$ ipython --no-banner

In [1]: import numpy as np

In [2]: np.set_printoptions(suppress=True, linewidth=200)

In [3]: rnd = lambda a: np.round(a, 2) + 0

In [4]: B = np.array([[4, 1], [8, 3], [4, 8]])

In [5]: X = np.block([[np.zeros((3, 3)), B], [B.T, np.zeros((2, 2))]])

In [6]: X
Out[6]: 
array([[0., 0., 0., 4., 1.],
       [0., 0., 0., 8., 3.],
       [0., 0., 0., 4., 8.],
       [4., 8., 4., 0., 0.],
       [1., 3., 8., 0., 0.]])

In [7]: evals, vecs = np.linalg.eigh(X)

In [8]: (evals > 1e-8).sum(), (evals < -1e-8).sum()
Out[8]: (np.int64(2), np.int64(2))

In [9]: rnd(vecs @ np.diag(evals) @ vecs.T)
Out[9]: 
array([[0., 0., 0., 4., 1.],
       [0., 0., 0., 8., 3.],
       [0., 0., 0., 4., 8.],
       [4., 8., 4., 0., 0.],
       [1., 3., 8., 0., 0.]])

In [10]: rnd(np.linalg.eigvalsh(X + 5 * np.eye(5)))
Out[10]: array([-7.08,  0.1 ,  5.  ,  9.9 , 17.08])

In [11]: blk = np.stack([X, 5 * X, X[::-1]])

In [12]: blk.shape
Out[12]: (3, 5, 5)

In [13]: np.diff(X, axis=0)
Out[13]: 
array([[ 0.,  0.,  0.,  4.,  2.],
       [ 0.,  0.,  0., -4.,  5.],
       [ 4.,  8.,  4., -4., -8.],
       [-3., -5.,  4.,  0.,  0.]])

In [14]: X[:, 5]
---------------------------------------------------------------------------
IndexError                                Traceback (most recent call last)
Cell In[14], line 1
----> 1 X[:, 5]

IndexError: index 5 is out of bounds for axis 1 with size 5

In [15]: theta = np.radians(135)

In [16]: R = np.eye(5)

In [17]: R[3, 3] = R[4, 4] = np.cos(theta)

In [18]: R[3, 4], R[4, 3] = -np.sin(theta), np.sin(theta)

In [19]: rnd(R)
Out[19]: 
array([[ 1.  ,  0.  ,  0.  ,  0.  ,  0.  ],
       [ 0.  ,  1.  ,  0.  ,  0.  ,  0.  ],
       [ 0.  ,  0.  ,  1.  ,  0.  ,  0.  ],
       [ 0.  ,  0.  ,  0.  , -0.71, -0.71],
       [ 0.  ,  0.  ,  0.  ,  0.71, -0.71]])

In [20]: B = X @ R.T

In [21]: np.allclose(np.linalg.norm(X, axis=1), np.linalg.norm(B, axis=1))
Out[21]: True

In [22]: rnd(np.linalg.det(R)), rnd(np.trace(R))
Out[22]: (np.float64(1.0), np.float64(1.59))

In [23]: rnd(np.abs(B - X).max(axis=0))
Out[23]: array([ 0.  ,  0.  ,  0.  , 15.78, 10.83])

In [24]: rnd(B)
Out[24]: 
array([[ 0.  ,  0.  ,  0.  , -3.54,  2.12],
       [ 0.  ,  0.  ,  0.  , -7.78,  3.54],
       [ 0.  ,  0.  ,  0.  , -8.49, -2.83],
       [ 4.  ,  8.  ,  4.  ,  0.  ,  0.  ],
       [ 1.  ,  3.  ,  8.  ,  0.  ,  0.  ]])

In [25]: np.allclose(X @ X.T, B @ B.T)
Out[25]: True

In [26]: W0 = np.array([[0, 1, -2, -3], [-1, 0, -5, -5], [2, 5, 0, 3], [3, 5, -3, 0]])

In [27]: rng = np.random.default_rng(3090)

In [28]: z = rng.permutation(4)

In [29]: z
Out[29]: array([0, 1, 2, 3])

In [30]: B = W0[z][:, z]

In [31]: B
Out[31]: 
array([[ 0,  1, -2, -3],
       [-1,  0, -5, -5],
       [ 2,  5,  0,  3],
       [ 3,  5, -3,  0]])

In [32]: B = W0 + rng.integers(-2, 3, (4, 2)) @ rng.integers(-2, 3, (2, 4))

In [33]: B
Out[33]: 
array([[ 2,  5, -2, -3],
       [-1,  0, -4, -6],
       [ 4,  9,  3,  0],
       [ 1,  1, -5,  2]])

In [34]: np.linalg.matrix_rank(B - W0, tol=1e-8)
Out[34]: np.int64(2)

In [35]: B - W0
Out[35]: 
array([[ 2,  4,  0,  0],
       [ 0,  0,  1, -1],
       [ 2,  4,  3, -3],
       [-2, -4, -2,  2]])

In [36]: rnd(np.linalg.svd(B - W0, compute_uv=False))
Out[36]: array([8.91, 2.93, 0.  , 0.  ])

In [37]: blk = np.stack([B, 3 * B, B[::-1]])

In [38]: rnd(np.linalg.det(blk))
Out[38]: array([  80., 6480.,   80.])

In [39]: blk.sum(axis=0)
Out[39]: 
array([[  9,  21, -13, -10],
       [  0,   9, -13, -24],
       [ 15,  36,   8,  -6],
       [  6,   9, -22,   5]])

In [40]: theta = np.radians(45)

In [41]: R = np.eye(4)

In [42]: R[0, 0] = R[1, 1] = np.cos(theta)

In [43]: R[0, 1], R[1, 0] = -np.sin(theta), np.sin(theta)

In [44]: rnd(R)
Out[44]: 
array([[ 0.71, -0.71,  0.  ,  0.  ],
       [ 0.71,  0.71,  0.  ,  0.  ],
       [ 0.  ,  0.  ,  1.  ,  0.  ],
       [ 0.  ,  0.  ,  0.  ,  1.  ]])

In [45]: B = W0 @ R.T

In [46]: rnd(np.abs(B - W0).max(axis=0))
Out[46]: array([4.41, 0.71, 0.  , 0.  ])

In [47]: np.allclose(np.linalg.norm(W0, axis=1), np.linalg.norm(B, axis=1))
Out[47]: True

In [48]: np.allclose(W0 @ W0.T, B @ B.T)
Out[48]: True

In [49]: arr = np.load("block18.npy")

In [50]: arr
Out[50]: 
array([[0, 0, 1, 0],
       [0, 0, 0, 1],
       [1, 0, 0, 0],
       [0, 1, 0, 0]])

In [51]: # orthonormal columns

In [52]: np.allclose(arr, arr.T)
Out[52]: True

In [53]: rnd(np.linalg.det(arr))
Out[53]: np.float64(1.0)

In [54]: (arr - arr.T) / 2
Out[54]: 
array([[0., 0., 0., 0.],
       [0., 0., 0., 0.],
       [0., 0., 0., 0.],
       [0., 0., 0., 0.]])

In [55]: np.allclose(arr @ arr.T, arr.T @ arr)
Out[55]: True

In [56]: arr.inv()
---------------------------------------------------------------------------
AttributeError                            Traceback (most recent call last)
Cell In[56], line 1
----> 1 arr.inv()

AttributeError: 'numpy.ndarray' object has no attribute 'inv'

In [57]: np.linalg.matrix_power(arr, 3)
Out[57]: 
array([[0, 0, 1, 0],
       [0, 0, 0, 1],
       [1, 0, 0, 0],
       [0, 1, 0, 0]])

In [58]: rnd(np.abs(np.linalg.eigvals(arr)).max())
Out[58]: np.float64(1.0)

In [59]: rnd(np.linalg.pinv(arr))
Out[59]: 
array([[0., 0., 1., 0.],
       [0., 0., 0., 1.],
       [1., 0., 0., 0.],
       [0., 1., 0., 0.]])

In [60]: np.linalg.matrix_power(arr, 100)
Out[60]: 
array([[1, 0, 0, 0],
       [0, 1, 0, 0],
       [0, 0, 1, 0],
       [0, 0, 0, 1]])

In [61]: rnd(np.sort(np.abs(np.linalg.eigvals(arr)))[::-1])
Out[61]: array([1., 1., 1., 1.])

In [62]: pr = np.eye(4)[2]

In [63]: for _ in range(7):
    ...:     pr = pr @ arr
    ...:     print(pr.round(2))
    ...: 
[1. 0. 0. 0.]
[0. 0. 1. 0.]
[1. 0. 0. 0.]
[0. 0. 1. 0.]
[1. 0. 0. 0.]
[0. 0. 1. 0.]
[1. 0. 0. 0.]

In [64]: x = np.array([0, 1, -1, 0])

In [65]: x @ W0 @ x
Out[65]: np.int64(0)

In [66]: rnd(np.linalg.eigvals(W0).real)
Out[66]: array([0., 0., 0., 0.])

In [67]: Q = np.linalg.solve(np.eye(4) - W0, np.eye(4) + W0)

In [68]: rnd(np.linalg.det(Q))
Out[68]: np.float64(1.0)

In [69]: x = np.array([0, 3, 3, 1])

In [70]: target = arr @ x

In [71]: beta, lr = np.zeros(4), 1 / np.linalg.norm(arr, 2) ** 2

In [72]: for i in range(20):
    ...:     beta -= lr * arr.T @ (arr @ beta - target)
    ...:     if i % 5 == 0: print(i, round(np.linalg.norm(arr @ beta - target), 2))
    ...: 
0 0.0
5 0.0
10 0.0
15 0.0

In [73]: rnd(np.linalg.cond(arr))
Out[73]: np.float64(1.0)

In [74]: data = np.load("case13.npy")

In [75]: rnd(data)
Out[75]: 
array([[-0.51,  0.2 , -0.84],
       [-0.85, -0.31,  0.44],
       [-0.17,  0.93,  0.33]])

In [76]: u = np.array([3, 2, -2])

In [77]: B = data + np.outer(u, np.eye(3)[2])

In [78]: rnd(np.linalg.det(B) / np.linalg.det(data)), rnd(1 + np.linalg.solve(data, u)[2])
Out[78]: (np.float64(-1.29), np.float64(-1.29))

In [79]: np.allclose(data @ data.T, data.T @ data)
Out[79]: True

In [80]: rnd(np.trace(data))
Out[80]: np.float64(-0.49)

In [81]: rnd((data - data.T) / 2)
Out[81]: 
array([[ 0.  ,  0.52, -0.33],
       [-0.52,  0.  , -0.25],
       [ 0.33,  0.25,  0.  ]])

In [82]: rnd((data + data.T) / 2)
Out[82]: 
array([[-0.51, -0.32, -0.5 ],
       [-0.32, -0.31,  0.68],
       [-0.5 ,  0.68,  0.33]])

In [83]: rnd(np.linalg.det(data))
Out[83]: np.float64(1.0)

In [84]: rnd(data @ data)
Out[84]: 
array([[ 0.23, -0.94,  0.24],
       [ 0.61,  0.33,  0.72],
       [-0.76, -0.02,  0.65]])

In [85]: W = np.array([[2, 2, 2, 1, 2, 0], [0, 2, 2, 1, 2, 0], [0, 0, 0, 0, 1, 2]])

In [86]: beta = np.array([0, -2, -2, 2, -1, 0])

In [87]: hid = np.maximum(data @ W + beta, 0)

In [88]: (hid > 0).astype(int)
Out[88]: 
array([[0, 0, 0, 1, 0, 0],
       [0, 0, 0, 1, 0, 1],
       [0, 0, 0, 1, 1, 1]])

In [89]: rnd(hid)
Out[89]: 
array([[0.  , 0.  , 0.  , 1.69, 0.  , 0.  ],
       [0.  , 0.  , 0.  , 0.85, 0.  , 0.88],
       [0.  , 0.  , 0.  , 2.76, 0.85, 0.65]])

In [90]: rnd((hid > 0).mean(axis=0))
Out[90]: array([0.  , 0.  , 0.  , 1.  , 0.33, 0.67])

In [91]: np.linalg.matrix_rank(hid)
Out[91]: np.int64(3)

In [92]: C = np.array([[2, 1], [3, -2], [-1, -2], [-1, -3], [-1, 3], [2, -1]])

In [93]: W @ C
Out[93]: 
array([[ 5, -3],
       [ 1, -5],
       [ 3,  1]])

In [94]: (hid @ C).round(6).argmax(axis=1)
Out[94]: array([0, 0, 0])

In [95]: rnd(hid @ C)
Out[95]: 
array([[-1.69, -5.08],
       [ 0.9 , -3.42],
       [-2.31, -6.39]])
